% ipython --no-banner

In [1]: import numpy as np

In [2]: np.set_printoptions(precision=1, suppress=True, linewidth=120)

In [3]: rng = np.random.default_rng(71)

In [4]: idx = rng.integers(0, 3, 3)

In [5]: X = (idx[:, None] == idx) * 3 + np.eye(3)

In [6]: X
Out[6]: 
array([[4., 0., 0.],
       [0., 4., 0.],
       [0., 0., 4.]])

In [7]: # triangular: eigenvalues sit on the diagonal

In [8]: vals, V = np.linalg.eig(X)

In [9]: np.prod(vals)
Out[9]: np.float64(64.0)

In [10]: np.sort(np.linalg.eigvals(X.T))
Out[10]: array([4., 4., 4.])

In [11]: round(np.linalg.det(X.T), 1)
Out[11]: np.float64(64.0)

In [12]: np.kron(np.eye(2, dtype=int), X)
Out[12]: 
array([[4., 0., 0., 0., 0., 0.],
       [0., 4., 0., 0., 0., 0.],
       [0., 0., 4., 0., 0., 0.],
       [0., 0., 0., 4., 0., 0.],
       [0., 0., 0., 0., 4., 0.],
       [0., 0., 0., 0., 0., 4.]])

In [13]: np.einsum("ii->", X)
Out[13]: np.float64(12.0)

In [14]: np.linalg.eigvals(X)
Out[14]: array([4., 4., 4.])

In [15]: np.einsum("ij,ji->", X, X)
Out[15]: np.float64(48.0)

In [16]: X.T @ X
Out[16]: 
array([[16.,  0.,  0.],
       [ 0., 16.,  0.],
       [ 0.,  0., 16.]])

In [17]: X @ X.T
Out[17]: 
array([[16.,  0.,  0.],
       [ 0., 16.,  0.],
       [ 0.,  0., 16.]])

In [18]: np.linalg.svd(X, compute_uv=False)
Out[18]: array([4., 4., 4.])

In [19]: np.linalg.pinv(X)
Out[19]: 
array([[0.2, 0. , 0. ],
       [0. , 0.2, 0. ],
       [0. , 0. , 0.2]])

In [20]: mat = np.loadtxt("m.csv", delimiter=",")

In [21]: mat
Out[21]: 
array([[ -1.,  -9.,  -7.],
       [  0.,   0.,   0.],
       [ -1.,  -9.,  -7.],
       [ -1.,  -9.,  -7.],
       [ 11.,   4.,  15.],
       [ -1.,  -9.,  -7.],
       [  4.,   8.,   9.],
       [  0.,   0.,   0.],
       [  0.,   0.,   0.],
       [ -1.,  -9.,  -7.],
       [  6., -13.,  -1.],
       [  0.,   0.,   0.],
       [  0.,   0.,   0.],
       [  0.,   0.,   0.],
       [ -1.,  -9.,  -7.],
       [  7.,  -4.,   6.],
       [  4.,   8.,   9.],
       [  4.,   8.,   9.],
       [  7.,  -4.,   6.],
       [  7.,  -4.,   6.],
       [  0.,   0.,   0.],
       [ -1.,  -9.,  -7.],
       [  7.,  -4.,   6.]])

In [22]: def softmax(z):
    ...:     e = np.exp(z - z.max(axis=-1, keepdims=True))
    ...:     return e / e.sum(axis=-1, keepdims=True)
    ...: 

In [23]: np.round(softmax(10 * mat[14]), 1) + 0
Out[23]: array([1., 0., 0.])

In [24]: np.round(softmax(mat[14] + 5), 1) + 0
Out[24]: array([1., 0., 0.])

In [25]: softmax(mat).sum(axis=1)
Out[25]: array([1., 1., 1., 1., 1., 1., 1., 1., 1., 1., 1., 1., 1., 1., 1., 1., 1., 1., 1., 1., 1., 1., 1.])

In [26]: S = mat @ mat.T / np.sqrt(3)

In [27]: softmax(S).round(6).argmax(axis=1)
Out[27]: array([ 0,  0,  0,  0,  4,  0,  4,  0,  0,  0, 10,  0,  0,  0,  0,  4,  4,  4,  4,  4,  0,  0,  4])

In [28]: cov = np.cov(mat, rowvar=False)

In [29]: np.round(np.linalg.eigvalsh(cov)[::-1], 1) + 0
Out[29]: array([77.5, 16.8,  0. ])

In [30]: cov
Out[30]: 
array([[13.6,  6.9, 20.4],
       [ 6.9, 37.7, 30.8],
       [20.4, 30.8, 42.9]])

In [31]: np.argsort(-mat.std(axis=0).round(6), kind="stable")
Out[31]: array([2, 1, 0])

In [32]: np.argwhere(np.triu(np.abs(np.corrcoef(mat.T)) > 0.8, 1))
Out[32]: array([[0, 2]])

In [33]: mat.std(axis=0)
Out[33]: array([3.6, 6. , 6.4])

In [34]: np.median(mat, axis=0)
Out[34]: array([ 0., -4.,  0.])

In [35]: np.polyfit(mat[:, 1], mat[:, 2], 1)
Out[35]: array([0.8, 3. ])

In [36]: cov.shape
Out[36]: (3, 3)
